>>> import numpy as np
>>> np.set_printoptions(suppress=True, linewidth=140)
>>> def tidy(a):
...     return np.round(a, 2) + 0
... 
>>> E = np.loadtxt("x.csv", delimiter=",")
>>> E
array([[ -2.,   2.,  -1.,   3.,  -1.,  -1.,  -2.,  -1.,  -2.,  -2.,  -3.],
       [ -4.,  -1.,   0.,   4.,  -2.,   2.,  -2.,  -2.,   0.,  -5.,  -6.],
       [ -6.,   2.,   1.,   7.,  -5.,   1.,  -1.,  -1.,  -1.,  -3.,  -3.],
       [ -4.,   5.,   4.,   7.,  -8.,   4.,  -2.,   1.,   1.,  -3.,  -4.],
       [ -7.,   6.,   2.,   5.,  -5.,   3.,  -1.,   2.,   1.,  -6.,  -3.],
       [ -7.,   9.,   4.,   7.,  -7.,   5.,  -3.,   1.,  -1.,  -3.,  -4.],
       [ -5.,  10.,   3.,   8.,  -5.,   6.,  -2.,   4.,  -1.,  -4.,  -1.],
       [ -7.,  13.,   4.,   8.,  -4.,   8.,   1.,   6.,   0.,  -3.,  -2.],
       [ -8.,  10.,   6.,  10.,  -4.,   8.,   0.,   9.,  -1.,   0.,  -5.],
       [-11.,  11.,   7.,  12.,  -4.,   5.,   1.,  12.,  -3.,   0.,  -6.],
       [-13.,   9.,   6.,   9.,  -5.,   7.,  -1.,  12.,  -5.,   1.,  -9.],
       [-12.,   9.,   9.,  12.,  -8.,   7.,  -3.,  13.,  -2.,  -1.,  -7.],
       [-15.,  12.,  12.,  10., -10.,   8.,  -1.,  13.,  -2.,   2.,  -4.],
       [-14.,  14.,   9.,  13., -13.,   5.,   1.,  11.,  -2.,   0.,  -1.],
       [-17.,  16.,   7.,  13., -15.,   7.,   1.,  11.,  -5.,  -1.,  -1.],
       [-19.,  19.,   6.,  15., -18.,   5.,   4.,  10.,  -5.,  -3.,  -3.],
       [-18.,  21.,   4.,  15., -18.,   3.,   6.,   7.,  -7.,  -1.,  -4.],
       [-20.,  21.,   6.,  17., -18.,   0.,   3.,   5.,  -4.,  -3.,  -7.],
       [-20.,  24.,   6.,  19., -18.,  -3.,   6.,   3.,  -7.,  -1.,  -8.],
       [-19.,  27.,   9.,  19., -21.,  -6.,   7.,   6.,  -6.,  -1.,  -8.],
       [-22.,  28.,   9.,  16., -23.,  -6.,   9.,   4.,  -4.,  -2.,  -9.],
       [-25.,  29.,  11.,  19., -22.,  -6.,   9.,   3.,  -3.,  -4., -12.],
       [-26.,  30.,  13.,  16., -19.,  -5.,   6.,   5.,  -5.,  -3., -10.]])
>>> P = E @ np.linalg.solve(E.T @ E, E.T)
>>> tidy(np.trace(P))
np.float64(11.0)
>>> cen = E - E.mean(axis=0)
>>> left, s, Vh = np.linalg.svd(cen, full_matrices=False)
>>> tidy(s)
array([72.42, 29.73, 14.55, 10.73, 10.23,  7.93,  6.85,  5.63,  5.06,  4.16,  1.81])
>>> np.abs(left[:, 0]).argmax()
np.int64(21)
>>> tidy((s ** 2).sum() ** 2 / (s ** 4).sum())
np.float64(1.61)
>>> tidy(cen.mean(axis=0))
array([0., 0., 0., 0., 0., 0., 0., 0., 0., 0., 0.])
>>> (np.sign(left[:, 0]) == np.sign(left[0, 0])).astype(int)
array([1, 1, 1, 1, 1, 1, 1, 1, 1, 1, 1, 1, 1, 0, 0, 0, 0, 0, 0, 0, 0, 0, 0])
>>> tidy(Vh[0] * np.sign(Vh[0, np.abs(Vh[0]).argmax()]))
array([-0.45,  0.58,  0.18,  0.3 , -0.45, -0.2 ,  0.23,  0.07, -0.12,  0.02, -0.12])
>>> tidy(s ** 2 / (s ** 2).sum())
array([0.78, 0.13, 0.03, 0.02, 0.02, 0.01, 0.01, 0.  , 0.  , 0.  , 0.  ])
>>> gram = np.cov(E, rowvar=False)
>>> tidy(np.corrcoef(E[:, 4], E[:, 6])[0, 1])
np.float64(-0.89)
>>> tidy(np.polyfit(E[:, 4], E[:, 6], 1))
array([-0.47, -3.65])
>>> np.median(E, axis=0)
array([-13.,  12.,   6.,  12.,  -8.,   4.,   1.,   5.,  -2.,  -2.,  -4.])
>>> tidy(E.std(axis=0))
array([7.05, 8.97, 3.61, 4.83, 7.08, 4.74, 3.79, 4.67, 2.36, 1.89, 3.02])
>>> gram.shape
(11, 11)
>>> Y = np.c_[E[:, :3] @ np.array([[1, 5, 5], [1, 5, 1], [2, 0, 2]]), np.array([-1, 1, 0, 2, -1, -3, -2, 2, 0, -2, 3, 2, -2, -2, -1, 1, -3, 3, 3, 0, 3, 0, -3])]
>>> Y
array([[ -2.,   0., -10.,  -1.],
       [ -5., -25., -21.,   1.],
       [ -2., -20., -26.,   0.],
       [  9.,   5.,  -7.,   2.],
       [  3.,  -5., -25.,  -1.],
       [ 10.,  10., -18.,  -3.],
       [ 11.,  25.,  -9.,  -2.],
       [ 14.,  30., -14.,   2.],
       [ 14.,  10., -18.,   0.],
       [ 14.,   0., -30.,  -2.],
       [  8., -20., -44.,   3.],
       [ 15., -15., -33.,   2.],
       [ 21., -15., -39.,  -2.],
       [ 18.,   0., -38.,  -2.],
       [ 13.,  -5., -55.,  -1.],
       [ 12.,   0., -64.,   1.],
       [ 11.,  15., -61.,  -3.],
       [ 13.,   5., -67.,   3.],
       [ 16.,  20., -64.,   3.],
       [ 26.,  40., -50.,   0.],
       [ 24.,  30., -64.,   3.],
       [ 26.,  20., -74.,   0.],
       [ 30.,  20., -74.,  -3.]])
>>> np.linalg.matrix_rank(np.c_[E, Y])
np.int64(12)
>>> tidy(np.linalg.norm(Y - E @ np.linalg.lstsq(E, Y)[0], axis=0))
array([0., 0., 0., 7.])
>>> np.linalg.matrix_rank(Y)
np.int64(4)
>>> tidy(np.linalg.norm(np.linalg.qr(E)[0].T @ Y, axis=0) ** 2 / ((Y ** 2).sum(axis=0) + 1e-12))
array([1.  , 1.  , 1.  , 0.49])
